$ ipython --no-banner

In [1]: import numpy as np

In [2]: np.set_printoptions(suppress=True, linewidth=140)

In [3]: feats = np.loadtxt("test19.csv", delimiter=",")

In [4]: feats
Out[4]: 
array([[-30.37,  28.71,  18.58, -29.08,  -8.19],
       [-29.53,  29.54,  21.12, -31.79, -10.45],
       [-28.54,  31.11,  20.04, -29.42,  -9.27],
       [-28.92,  28.68,  20.94, -29.28, -10.78],
       [-30.46,  30.97,  18.35, -31.43, -12.06],
       [-28.38,  30.34,  18.88, -30.9 , -11.47],
       [-28.78,  30.17,  20.6 , -30.11, -11.05],
       [-31.92,  28.62,  22.01, -29.83,  -9.35],
       [-30.65,  27.88,  20.47, -30.96, -10.2 ],
       [-29.58,  30.75,  18.46, -28.91,  -9.5 ],
       [-29.16,  30.16,  20.23, -29.91, -10.12],
       [-30.96,  30.18,  19.91, -30.85, -10.97],
       [-30.15,  30.76,  18.69, -28.67,  -9.07],
       [-31.39,  30.2 ,  20.14, -29.61,  -9.92],
       [-29.71,  30.9 ,  18.48, -30.95, -11.21],
       [-28.01,  31.37,  21.01, -29.81,  -9.31],
       [-31.05,  29.02,  20.88, -30.07,  -9.37],
       [-30.23,  30.32,  20.22, -29.02, -10.59],
       [-28.06,  28.9 ,  18.14, -29.18, -10.4 ],
       [-30.54,  30.05,  19.4 , -30.21,  -9.57],
       [-28.36,  30.59,  19.53, -30.15,  -6.88],
       [-29.62,  29.62,  19.78, -28.46, -10.28],
       [-30.53,  30.33,  18.16, -29.81, -11.52],
       [-29.66,  28.97,  20.41, -31.87, -10.11],
       [-30.77,  29.46,  22.11, -29.55,  -8.73],
       [-31.28,  27.46,  19.79, -30.03,  -9.5 ],
       [-30.53,  28.95,  19.49, -29.47,  -7.58],
       [-30.11,  29.64,  20.53, -28.23,  -8.71],
       [-29.93,  30.56,  19.04, -28.36, -10.08],
       [-30.21,  29.49,  21.28, -28.01, -11.27],
       [-29.5 ,  31.57,  19.17, -31.06, -10.86],
       [-29.56,  30.05,  20.33, -32.31,  -9.95],
       [-31.01,  28.94,  20.96, -29.94,  -9.42],
       [-29.66,  30.89,  19.84, -28.48,  -8.74]])

In [5]: A2 = np.c_[feats[:, :3] @ np.array([[-3, -5, -1], [4, -5, 0], [-5, 1, -4]]), np.array([1, -3, 0, 1, -1, 0, 0, -2, 2, -1, 2, 1, 0, 2, 2, 3, 1, -1, 2, -3, -2, 0, 0, -1, -3, -1, 1, 1, 2, -3, -2, -2, 0, 2])]

In [6]: A2.round(2)
Out[6]: 
array([[113.05,  26.88, -43.95,   1.  ],
       [101.15,  21.07, -54.95,  -3.  ],
       [109.86,   7.19, -51.62,   0.  ],
       [ 96.78,  22.14, -54.84,   1.  ],
       [123.51,  15.8 , -42.94,  -1.  ],
       [112.1 ,   9.08, -47.14,   0.  ],
       [104.02,  13.65, -53.62,   0.  ],
       [100.19,  38.51, -56.12,  -2.  ],
       [101.12,  34.32, -51.23,   2.  ],
       [119.44,  12.61, -44.26,  -1.  ],
       [106.97,  15.23, -51.76,   2.  ],
       [114.05,  23.81, -48.68,   1.  ],
       [120.04,  15.64, -44.61,   0.  ],
       [114.27,  26.09, -49.17,   2.  ],
       [120.33,  12.53, -44.21,   2.  ],
       [104.46,   4.21, -56.03,   3.  ],
       [104.83,  31.03, -52.47,   1.  ],
       [110.87,  19.77, -50.65,  -1.  ],
       [109.08,  13.94, -44.5 ,   2.  ],
       [114.82,  21.85, -47.06,  -3.  ],
       [109.79,   8.38, -49.76,  -2.  ],
       [108.44,  19.78, -49.5 ,   0.  ],
       [122.11,  19.16, -42.11,   0.  ],
       [102.81,  23.86, -51.98,  -1.  ],
       [ 99.6 ,  28.66, -57.67,  -3.  ],
       [104.73,  38.89, -47.88,  -1.  ],
       [109.94,  27.39, -47.43,   1.  ],
       [106.24,  22.88, -52.01,   1.  ],
       [116.83,  15.89, -46.23,   2.  ],
       [102.19,  24.88, -54.91,  -3.  ],
       [118.93,   8.82, -47.18,  -2.  ],
       [107.23,  17.88, -51.76,  -2.  ],
       [103.99,  31.31, -52.83,   0.  ],
       [113.34,  13.69, -49.7 ,   2.  ]])

In [7]: np.linalg.matrix_rank(A2)
Out[7]: np.int64(4)

In [8]: np.round(np.linalg.lstsq(feats, A2[:, 0])[0], 2) + 0
Out[8]: array([-3.,  4., -5.,  0.,  0.])

In [9]: D = np.linalg.norm(feats[:, None] - feats[None], axis=-1)

In [10]: D[:5, :5].round(2)
Out[10]: 
array([[0.  , 4.51, 3.54, 3.8 , 5.07],
       [4.51, 0.  , 3.41, 2.75, 3.65],
       [3.54, 3.41, 0.  , 3.03, 4.29],
       [3.8 , 2.75, 3.03, 0.  , 4.54],
       [5.07, 3.65, 4.29, 4.54, 0.  ]])

In [11]: D.mean(axis=1).argmax()
Out[11]: np.int64(20)

In [12]: D[26].round(6).argsort(kind="stable")[:4]
Out[12]: array([26,  0, 27, 19])

In [13]: round(np.log10(np.linalg.cond(feats)))
Out[13]: 2

In [14]: np.linalg.cond(feats) > 100
Out[14]: np.False_

In [15]: np.linalg.matrix_rank(feats, rtol=0.1)
Out[15]: np.int64(1)

In [16]: round(float(np.linalg.norm(feats, 2) / np.linalg.norm(feats)), 2)
Out[16]: 1.0

In [17]: np.argsort(-np.linalg.norm(feats, axis=0).round(6), kind="stable")[:3]
Out[17]: array([0, 3, 1])

In [18]: [round(float(x), 2) for x in np.linalg.svd(feats, compute_uv=False)[:3]]
Out[18]: [328.51, 7.89, 6.31]

In [19]: F = np.array([[0, 2, 1, 0, -3, 3, -1],
    ...:     [0, 0, 3, 2, 3, 2, 1],
    ...:     [0, 0, 0, 3, 1, 2, 0],
    ...:     [0, 0, 0, 0, -1, 3, -2],
    ...:     [0, 0, 0, 0, 0, 0, -3],
    ...:     [0, 0, 0, 0, 0, 0, 3],
    ...:     [0, 0, 0, 0, 0, 0, 0]])

In [20]: # triangular, det is the product of the diagonal

In [21]: T = np.stack([F, 3 * F, F[::-1]])

In [22]: np.round(np.linalg.norm(T, axis=(1, 2)), 2)
Out[22]: array([ 9.85, 29.55,  9.85])

In [23]: np.allclose(F[:-1].T @ np.linalg.lstsq(F[:-1].T, F[-1])[0], F[-1])
Out[23]: True

In [24]: J = np.array([[1.0, 0.0, 0.0, 0.0, 0.0, 0.0, 0.0],
    ...:     [0.0, 1.0, 1.0, 0.0, 2.0, -2.0, 3.0],
    ...:     [0.0, 3.0, 1.0, 1.0, 1.0, 2.0, 1.0],
    ...:     [0.0, -3.0, -1.0, 2.0, -1.0, -3.0, 2.0],
    ...:     [0.0, -1.0, 2.0, 1.0, -1.0, -3.0, -3.0],
    ...:     [0.0, -1.0, -1.0, -1.0, 0.0, -2.0, 1.0],
    ...:     [0.0, -1.0, 0.0, 0.0, -2.0, 0.0, 3.0]])

In [25]: x0 = np.array([1, -1, 1, 0, -2, 0, 2])

In [26]: J @ x0
Out[26]: array([ 1.,  2., -2.,  8., -1.,  2., 11.])

In [27]: (J * x0).sum(axis=1)
Out[27]: array([ 1.,  2., -2.,  8., -1.,  2., 11.])

In [28]: J @ np.ones(7)
Out[28]: array([ 1.,  5.,  9., -4., -5., -4.,  0.])

In [29]: cen = feats - feats.mean(axis=1)
Traceback (most recent call last):
  Cell In[29], line 1
    cen = feats - feats.mean(axis=1)
ValueError: operands could not be broadcast together with shapes (34,5) (34,) 


In [30]: cen = feats - feats.mean(axis=0)

In [31]: U, sigma, VT = np.linalg.svd(cen, full_matrices=False)

In [32]: np.searchsorted(np.cumsum(sigma ** 2) / (sigma ** 2).sum(), 0.9) + 1
Out[32]: np.int64(4)

In [33]: round(float((sigma ** 2).sum() ** 2 / (sigma ** 4).sum()), 2)
Out[33]: 4.17

In [34]: np.abs(VT[0]).argmax()
Out[34]: np.int64(4)

In [35]: np.linalg.matrix_rank(cen)
Out[35]: np.int64(5)

In [36]: M = np.load("arr.npy")

In [37]: M
Out[37]: 
array([[ 0.36, -0.39, -0.25, -0.36,  0.23,  0.  ,  0.23, -0.45, -0.19, -0.25],
       [-0.13,  0.54,  0.33,  0.15,  0.76,  0.59, -0.49, -0.01,  0.23,  0.11],
       [ 0.36, -1.34,  0.78, -0.8 ,  0.57,  0.39, -0.3 , -1.26, -0.98, -0.17],
       [ 0.03, -0.56,  0.53, -0.06,  0.38,  0.27, -0.51, -0.21, -0.21, -0.23],
       [ 0.09, -0.31,  0.25, -0.26,  0.72,  0.59, -0.34, -0.76, -0.33, -0.12]])

In [38]: W = np.array([[4, -9],
    ...:     [-3, 2],
    ...:     [-8, 4],
    ...:     [2, 3],
    ...:     [-9, -8],
    ...:     [0, -1],
    ...:     [-7, -2],
    ...:     [-8, -4],
    ...:     [-8, 7],
    ...:     [-3, 7]])

In [39]: b = np.array([2, 3])

In [40]: act = np.maximum(M @ W + b, 0)

In [41]: np.linalg.matrix_rank(act)
Out[41]: np.int64(2)

In [42]: C = np.array([[-2, 3], [1, -3]])

In [43]: np.round(act @ C, 2)
Out[43]: 
array([[-16.16,  24.24],
       [  3.75, -11.25],
       [-30.04,  45.06],
       [ -7.28,  10.92],
       [-11.5 ,  17.25]])

In [44]: W @ C
Out[44]: 
array([[-17,  39],
       [  8, -15],
       [ 20, -36],
       [ -1,  -3],
       [ 10,  -3],
       [ -1,   3],
       [ 12, -15],
       [ 12, -12],
       [ 23, -45],
       [ 13, -30]])

In [45]: (act @ C).round(6).argmax(axis=1)
Out[45]: array([1, 0, 1, 1, 1])

In [46]: x0 = np.array([3, 0, 2, -2, 0, -3, 1, -3, 1, 0])

In [47]: h1 = np.maximum(M @ x0, 0)

In [48]: np.round(np.maximum(M @ (3 * x0), 0), 2)
Out[48]: array([ 8.07,  0.  , 16.71,  1.11,  3.39])

In [49]: np.maximum(M @ x0, 0) - np.maximum(-M @ x0, 0)
Out[49]: array([ 2.69, -2.03,  5.57,  0.37,  1.13])

In [50]: M * (h1 > 1e-9)[:, None]
Out[50]: 
array([[ 0.36, -0.39, -0.25, -0.36,  0.23,  0.  ,  0.23, -0.45, -0.19, -0.25],
       [-0.  ,  0.  ,  0.  ,  0.  ,  0.  ,  0.  , -0.  , -0.  ,  0.  ,  0.  ],
       [ 0.36, -1.34,  0.78, -0.8 ,  0.57,  0.39, -0.3 , -1.26, -0.98, -0.17],
       [ 0.03, -0.56,  0.53, -0.06,  0.38,  0.27, -0.51, -0.21, -0.21, -0.23],
       [ 0.09, -0.31,  0.25, -0.26,  0.72,  0.59, -0.34, -0.76, -0.33, -0.12]])

In [51]: np.round(np.tanh(M @ x0), 2)
Out[51]: array([ 0.99, -0.97,  1.  ,  0.35,  0.81])

In [52]: h1
Out[52]: array([2.69, 0.  , 5.57, 0.37, 1.13])
